>>> import numpy as np
>>> np.set_printoptions(precision=2, suppress=True, linewidth=120)
>>> W0 = np.array([[1, 3, 1, 3, 1, 3],
...     [2, 0, 2, 0, 2, 0],
...     [2, 3, 2, 3, 2, 3],
...     [1, 3, 1, 3, 1, 3],
...     [2, 0, 2, 0, 2, 0],
...     [2, 3, 2, 3, 2, 3]])
>>> # rows 0 and 3 are equal
>>> print(np.round(np.sort(np.abs(np.linalg.eigvals(W0))), 2) + 0)
[ 0.  0.  0.  0.  0. 11.]
>>> print(np.allclose(W0 @ W0.T, W0.T @ W0))
False
>>> print(np.trace(W0))
11
>>> print(np.linalg.matrix_power(W0, 2))
[[20 24 20 24 20 24]
 [10 12 10 12 10 12]
 [25 30 25 30 25 30]
 [20 24 20 24 20 24]
 [10 12 10 12 10 12]
 [25 30 25 30 25 30]]
>>> W1 = np.array([[-3, -3, -1],
...     [0, 2, -3],
...     [3, 2, 3],
...     [3, -1, 0],
...     [-2, 2, 1],
...     [-3, 1, 0]])
>>> c = np.array([-3, 1, 3])
>>> hid = np.maximum(W0 @ W1 + c, 0)
>>> print(np.linalg.matrix_rank(hid))
2
>>> print((hid > 0).astype(int))
[[0 1 0]
 [0 1 1]
 [0 1 0]
 [0 1 0]
 [0 1 1]
 [0 1 0]]
>>> print((hid > 0).mean(axis=0))
[0.   1.   0.33]
>>> print(hid)
[[0 8 0]
 [0 3 9]
 [0 9 0]
 [0 8 0]
 [0 3 9]
 [0 9 0]]
>>> basis = np.array([[2, 3], [2, 1], [1, 0]])
>>> print(W1 @ basis)
[[-13 -12]
 [  1   2]
 [ 13  11]
 [  4   8]
 [  1  -4]
 [ -4  -8]]
>>> print((hid @ basis).round(6).argmax(axis=1))
[0 0 0 0 0 0]
>>> def softmax(z):
...     e = np.exp(z - z.max(axis=-1, keepdims=True))
...     return e / e.sum(axis=-1, keepdims=True)
... 
>>> print(np.round(softmax(10 * W0[2]), 2) + 0)
[0.   0.33 0.   0.33 0.   0.33]
>>> print(softmax(W0[2]))
[0.09 0.24 0.09 0.24 0.09 0.24]
>>> S = W0 @ W0.T / np.sqrt(6)
>>> print(softmax(S)[2] @ W0)
[1.92 3.   1.92 3.   1.92 3.  ]
